% python3 -q
>>> import numpy as np
>>> import numpy.linalg as la
>>> np.set_printoptions(precision=1, suppress=True, linewidth=120)
>>> W0 = np.diag(np.array([1, 0, 2])) + -2 * np.eye(3, k=1) + -2 * np.eye(3, k=-1)
>>> W0
array([[ 1., -2.,  0.],
       [-2.,  0., -2.],
       [ 0., -2.,  2.]])
>>> [round(float(la.det(W0[:i, :i])), 2) + 0 for i in range(1, 4)]
[1.0, -4.0, -12.0]
>>> W = np.array([[2, 3, 3, 4, -1, -4], [3, -1, -1, 0, 5, 2], [0, -2, 0, 0, -5, -3]])
>>> coef = np.array([-1, -2, 0, 0, 0, -2])
>>> act = np.maximum(W0 @ W + coef, 0)
>>> (act > 0).mean(axis=0)
array([0. , 0.3, 0.7, 0.3, 0.3, 0.3])
>>> (act > 0).astype(int)
array([[0, 1, 1, 1, 0, 0],
       [0, 0, 0, 0, 1, 1],
       [0, 0, 1, 0, 0, 0]])
>>> W2 = np.array([[-3, 0], [-2, 0], [0, -3], [-2, -1], [-3, 3], [3, 2]])
>>> (act @ W2).round(6).argmax(axis=1)
array([0, 1, 0])
>>> W @ W2
array([[-29, -24],
       [-16,  22],
       [ 10, -21]])
>>> vals, vecs = la.eigh(W0)
>>> x = np.array([5, -8, 6])
>>> vecs * np.maximum(vals, 0) @ vecs.T
array([[ 1.5, -1.1,  0.4],
       [-1.1,  1.4, -1.4],
       [ 0.4, -1.4,  2.3]])
>>> x @ W0 @ x
np.float64(449.0)
>>> vecs * np.abs(vals) @ vecs.T
array([[ 2.1, -0.3,  0.8],
       [-0.3,  2.7, -0.7],
       [ 0.8, -0.7,  2.6]])
>>> np.round(x @ W0 @ x / (x @ x), 1), round(float(vals[0]), 1), np.round(vals[-1], 1)
(np.float64(3.6), -2.2, np.float64(3.7))
>>> la.eigvalsh(W0[1:, 1:])
array([-1.2,  3.2])
>>> rng = np.random.default_rng(2072)
>>> labels = rng.permutation(3)
>>> labels
array([1, 0, 2])
>>> other = W0[labels][:, labels]
>>> np.sort(np.abs(la.eigvals(other)))
array([1.5, 2.2, 3.7])
>>> np.allclose(other, W0)
False
>>> np.diag(other)
array([0., 1., 2.])
>>> other
array([[ 0., -2., -2.],
       [-2.,  1.,  0.],
       [-2.,  0.,  2.]])
>>> E = np.load("data.npy")
>>> E
array([[-0.7,  0.2,  0.7, -0.5],
       [ 0. , -1.7, -0.4, -0.8],
       [-0.4,  0.4,  0.6, -0.2],
       [-0.6,  0.5,  0.6, -0.3],
       [-0.5,  0.7,  0.7, -0.1],
       [ 0.2, -1.3, -0.8, -0.3],
       [-0.5,  1.9,  1.4,  0.2],
       [ 0.6, -0.4, -1. ,  0.6],
       [ 0.5, -1.8, -1.1, -0.4],
       [-2. ,  1.6,  2.7, -1.2],
       [-0.7,  1.3,  1.3, -0.2],
       [-1.6,  2.8,  2.8, -0.4],
       [-1.8,  1.9,  2.2, -0.8],
       [ 0.1,  2. ,  0.6,  1.1],
       [-1.8,  1.5,  2.4, -1.2],
       [-0.1,  0.7,  0.4,  0.2],
       [-0.5,  1.5,  1.1,  0.1],
       [ 0.9, -1. , -1.4,  0.5],
       [-0.7,  0.3,  0.7, -0.6],
       [-0.8,  2. ,  1.4,  0.2],
       [ 1.3, -2.4, -2.3,  0.3],
       [ 1.8, -2.2, -2.9,  0.9],
       [ 1.1,  0.2, -1.1,  1.2],
       [-0.2, -0.2, -0.3, -0.2],
       [ 3. , -4.4, -4.2,  0.9],
       [ 0.9, -1.6, -1.7,  0.3],
       [ 1.1, -1.5, -2. ,  0.5],
       [-0.3,  0.4,  0.3, -0.1]])
>>> x = np.array([5, 3, 3, 4])
>>> y = E @ x
>>> la.solve(E.T @ E, E.T @ y)
array([5., 3., 3., 4.])
>>> np.round(la.pinv(E) @ E, 1) + 0
array([[1., 0., 0., 0.],
       [0., 1., 0., 0.],
       [0., 0., 1., 0.],
       [0., 0., 0., 1.]])
>>> y
array([-2.8, -9.5,  0.2, -0.9,  1.3, -6.5,  8.2,  1.2, -7.8, -1.9,  3.5,  7.2,  0.1, 12.7, -2.1,  3.6,  5.7, -0.7,
       -2.9,  7. , -6.4, -2.7,  7.6, -3.3, -7.2, -4.2, -3. ,  0.2])
>>> y = y + 0.3 * rng.normal(size=28)
>>> y
array([-3.2, -9.8,  0.2, -1.2,  1.2, -6.2,  8. ,  2. , -8.2, -1.4,  3.6,  6.9,  0.3, 12.8, -2.4,  3.3,  5.7, -0.5,
       -3.1,  6.4, -6.5, -2.5,  7.4, -2.9, -7.7, -4. , -3.2,  0.2])
>>> coef, *_ = la.lstsq(E, y)
>>> np.round(E.T @ (y - E @ coef), 1) + 0
array([0., 0., 0., 0.])
>>> Xc = E - E.mean(axis=0)
>>> vecs = la.svd(Xc)[2][:2]
>>> other = Xc - Xc @ vecs.T @ vecs
>>> np.diag(vecs.T @ vecs)
array([0.3, 0.8, 0.5, 0.5])
>>> (Xc @ vecs.T).std(axis=0)
array([2.6, 0.8])
>>> np.round(np.cov(Xc @ vecs.T, rowvar=False), 1) + 0
array([[6.9, 0. ],
       [0. , 0.6]])
>>> la.norm(other, axis=1).round(6).argmax()
np.int64(24)
>>> W2 = E[[25, 10]].astype(float)
>>> for _ in range(4):
...     labels = la.norm(E[:, None] - W2, axis=-1).argmin(axis=1)
...     W2 = np.array([E[labels == j].mean(axis=0) for j in range(2)])
... 
>>> labels
array([1, 0, 1, 1, 1, 0, 1, 0, 0, 1, 1, 1, 1, 1, 1, 1, 1, 0, 1, 1, 0, 0, 0, 1, 0, 0, 0, 1])
>>> np.abs(W2[1] - W2[0]).argmax()
np.int64(2)
>>> np.bincount(labels)
array([11, 17])
>>> E.sum(axis=0)
array([-1.7,  1.4,  0.7, -0.3])
>>> E[:, 4]
Traceback (most recent call last):
  File "<python-input-53>", line 1, in <module>
    E[:, 4]
    ~^^^^^^
IndexError: index 4 is out of bounds for axis 1 with size 4
>>> la.matrix_rank(E)
np.int64(4)
>>> la.svd(E, compute_uv=False)
array([13.7,  4. ,  0.7,  0.2])
>>> np.abs(E).max()
np.float64(4.4)
>>> np.unravel_index(np.abs(E).argmax(), E.shape)
(np.int64(24), np.int64(1))
>>> np.count_nonzero(E)
np.int64(111)
>>> E - E[0]
array([[ 0. ,  0. ,  0. ,  0. ],
       [ 0.7, -1.9, -1.1, -0.3],
       [ 0.3,  0.2, -0.1,  0.3],
       [ 0.1,  0.3, -0.1,  0.2],
       [ 0.2,  0.5,  0. ,  0.4],
       [ 0.9, -1.5, -1.5,  0.2],
       [ 0.2,  1.7,  0.7,  0.7],
       [ 1.3, -0.6, -1.7,  1.1],
       [ 1.2, -2. , -1.8,  0.1],
       [-1.3,  1.4,  2. , -0.7],
       [ 0. ,  1.1,  0.6,  0.3],
       [-0.9,  2.6,  2.1,  0.1],
       [-1.1,  1.7,  1.5, -0.3],
       [ 0.8,  1.8, -0.1,  1.6],
       [-1.1,  1.3,  1.7, -0.7],
       [ 0.6,  0.5, -0.3,  0.7],
       [ 0.2,  1.3,  0.4,  0.6],
       [ 1.6, -1.2, -2.1,  1. ],
       [ 0. ,  0.1,  0. , -0.1],
       [-0.1,  1.8,  0.7,  0.7],
       [ 2. , -2.6, -3. ,  0.8],
       [ 2.5, -2.4, -3.6,  1.4],
       [ 1.8,  0. , -1.8,  1.7],
       [ 0.5, -0.4, -1. ,  0.3],
       [ 3.7, -4.6, -4.9,  1.4],
       [ 1.6, -1.8, -2.4,  0.8],
       [ 1.8, -1.7, -2.7,  1. ],
       [ 0.4,  0.2, -0.4,  0.4]])
>>> np.round(E.mean(axis=0), 1) + 0
array([-0.1,  0. ,  0. ,  0. ])
>>> E.shape
(28, 4)
>>> data = np.loadtxt("a.csv", delimiter=",")
>>> data
array([[ -0.3,   0.2,   0. ,   0.1],
       [  0.5,   0.3,  -1.2,  -2. ],
       [  2.4,   0.3,  -4. ,  -9.2],
       [  2.4,   0.5,  -3.6,  -7.5],
       [ -2.7,   0. ,   3.6,   8.8],
       [ -1. ,   0.1,   1.6,   4.2],
       [  1.2,  -0.2,  -1.3,  -3.3],
       [  2.2,   0.2,  -3.3,  -6.6],
       [ -3.3,  -0.3,   4.2,  10.9],
       [  2.1,   0.4,  -4.3,  -9.5],
       [ -0.8,  -0.4,   1.3,   2.8],
       [ -1.5,   0. ,   1.9,   5.1],
       [ -0.1,   0. ,   0.6,   2. ],
       [ -0.1,  -0.7,   0.1,   0.3],
       [  4.3,   0.1,  -6.6, -15.1],
       [  4.9,   0.2,  -7.6, -17.1],
       [  2.4,   0.4,  -3.2,  -8.2],
       [  1.6,   0.4,  -2.5,  -5.6],
       [  2.9,   0. ,  -3.6,  -8.6],
       [ -1.5,   0.3,   2.3,   4.9],
       [ -2.9,   0.1,   3.9,   9.3],
       [ -3.3,  -0.2,   4.4,  10. ],
       [ -0.6,  -0.3,   0.7,   1.6],
       [ -2.9,   0. ,   4.3,   9.2],
       [  4.1,  -0.3,  -6. , -14.5],
       [ -1.2,   0.1,   2. ,   3.8],
       [ -0.1,  -0.6,   0.3,   0.9],
       [ -4.4,   0.3,   6.4,  15.6]])
>>> Xc = data - data.mean(axis=0)
>>> vecs = la.svd(Xc)[2][:1]
>>> other = Xc - Xc @ vecs.T @ vecs
>>> round(float(la.norm(other) / la.norm(Xc)), 1)
0.0
>>> np.round(np.diag(vecs.T @ vecs), 1) + 0
array([0.1, 0. , 0.1, 0.8])
>>> (Xc @ vecs.T).std(axis=0)
array([9.5])
>>> r0, g = data[11], data[9]
>>> round(float(r0 @ g), 1)
-59.8
>>> round(r0 @ r0, 1)
np.float64(31.9)
>>> p = (r0 @ g) / (r0 @ r0) * r0
>>> np.outer(r0, g)
array([[ -3.2,  -0.6,   6.4,  14.2],
       [  0. ,   0. ,  -0. ,  -0. ],
       [  4. ,   0.8,  -8.2, -18.1],
       [ 10.7,   2. , -21.9, -48.4]])
>>> p
array([ 2.8, -0. , -3.6, -9.6])
>>> K = np.loadtxt("block0.csv", delimiter=",")
>>> K
array([[ -8.5,   7.1,   7.1],
       [ -7. ,   5.8,   5.8],
       [ -1.3,   1.2,   1.2],
       [ -0.6,   0.7,   0.7],
       [ -0.3,   0.5,   0.5],
       [ -0.3,   0.4,   0.4],
       [  0. ,   0.2,   0.2],
       [  0. ,   0.2,   0.2],
       [  0. ,   0.1,   0.1],
       [  0.5,  -1.3,  -1.3],
       [  0.7,  -1.6,  -1.6],
       [  1.7,  -3.2,  -3.2],
       [  2.1,  -3.8,  -3.8],
       [  2.3,  -4. ,  -4. ],
       [  5.2,  -7.9,  -7.9],
       [  7.9, -11.3, -11.3],
       [ 11.4, -15.7, -15.7],
       [ 12.4, -16.9, -16.9],
       [ 17.5, -23.1, -23.1]])
>>> gram = np.cov(K, rowvar=False)
>>> round(np.corrcoef(K[:, 2], K[:, 0])[0, 1], 1)
np.float64(-1.0)
>>> np.polyfit(K[:, 2], K[:, 0], 1)
array([-0.8, -0.7])
>>> gram
array([[ 39.8, -49.1, -49.1],
       [-49.1,  61.7,  61.7],
       [-49.1,  61.7,  61.7]])
>>> np.argsort(-K.std(axis=0).round(6), kind="stable")
array([1, 2, 0])
>>> np.round(la.eigvalsh(gram)[::-1], 1) + 0
array([162.6,   0.5,   0. ])
>>> np.argwhere(np.triu(np.abs(np.corrcoef(K.T)) > 0.8, 1))
array([[0, 1],
       [0, 2],
       [1, 2]])
>>> Xc = K - K.mean(axis=0)
>>> vecs = la.svd(Xc)[2][:2]
>>> other = Xc - Xc @ vecs.T @ vecs
>>> la.norm(other, axis=1).round(6).argmax()
np.int64(0)
>>> np.round(la.norm(other) / la.norm(Xc), 1)
np.float64(0.0)
>>> np.diag(vecs.T @ vecs)
array([1. , 0.5, 0.5])
>>> np.round(other.std(axis=0), 1) + 0
array([0., 0., 0.])
>>> left, s, Vt = la.svd(K)
>>> vecs = Vt[:(s > 1e-8).sum()]
>>> x = K[14] + 2 * K[18] + rng.integers(2) * np.eye(3)[2]
>>> x
array([ 40.2, -54.1, -53.1])
>>> np.diag(vecs.T @ vecs)
array([1. , 0.5, 0.5])
>>> np.round(vecs.T @ vecs, 1) + 0
array([[1. , 0. , 0. ],
       [0. , 0.5, 0.5],
       [0. , 0.5, 0.5]])
>>> la.matrix_rank(np.vstack([K, x]))
np.int64(3)
>>> np.round(la.norm(x - vecs.T @ vecs @ x), 1)
np.float64(0.7)
